% python3 -q
>>> import numpy as np
>>> import numpy.linalg as la
>>> np.set_printoptions(precision=1, suppress=True, linewidth=140)
>>> def rd(a):
...     return np.round(a, 1) + 0
... 
>>> feats = -2 * np.eye(4) + np.eye(4, k=1)
>>> feats
array([[-2.,  1.,  0.,  0.],
       [ 0., -2.,  1.,  0.],
       [ 0.,  0., -2.,  1.],
       [ 0.,  0.,  0., -2.]])
>>> rng = np.random.default_rng(2482)
>>> A2 = feats + rng.integers(-2, 3, (4, 3)) @ rng.integers(-2, 3, (3, 4))
>>> A2
array([[-6.,  2., -3.,  1.],
       [-1., -4., -2.,  3.],
       [ 2.,  2.,  2., -1.],
       [-1.,  0., -1., -1.]])
>>> rd(la.svd(A2 - feats, compute_uv=False))
array([8.2, 3.5, 1. , 0. ])
>>> Q = feats.astype(float).copy()
>>> for j in range(4):
...     Q[:, j] -= Q[:, :j] @ (Q[:, :j].T @ Q[:, j])
...     Q[:, j] /= la.norm(Q[:, j])
... 
>>> Q.T @ feats
array([[ 2., -1.,  0.,  0.],
       [ 0.,  2., -1.,  0.],
       [ 0.,  0.,  2., -1.],
       [ 0.,  0.,  0.,  2.]])
>>> A2 = la.inv(feats)
>>> rd(la.inv(A2))
array([[-2.,  1.,  0.,  0.],
       [ 0., -2.,  1.,  0.],
       [ 0.,  0., -2.,  1.],
       [ 0.,  0.,  0., -2.]])
>>> rd(A2)
array([[-0.5, -0.2, -0.1, -0.1],
       [ 0. , -0.5, -0.2, -0.1],
       [ 0. ,  0. , -0.5, -0.2],
       [ 0. ,  0. ,  0. , -0.5]])
>>> rd(la.cond(feats))
np.float64(2.3)
>>> rd(la.det(feats) * la.det(A2))
np.float64(1.0)
>>> rd(la.det(feats) * A2)
array([[-8., -4., -2., -1.],
       [ 0., -8., -4., -2.],
       [ 0.,  0., -8., -4.],
       [ 0.,  0.,  0., -8.]])
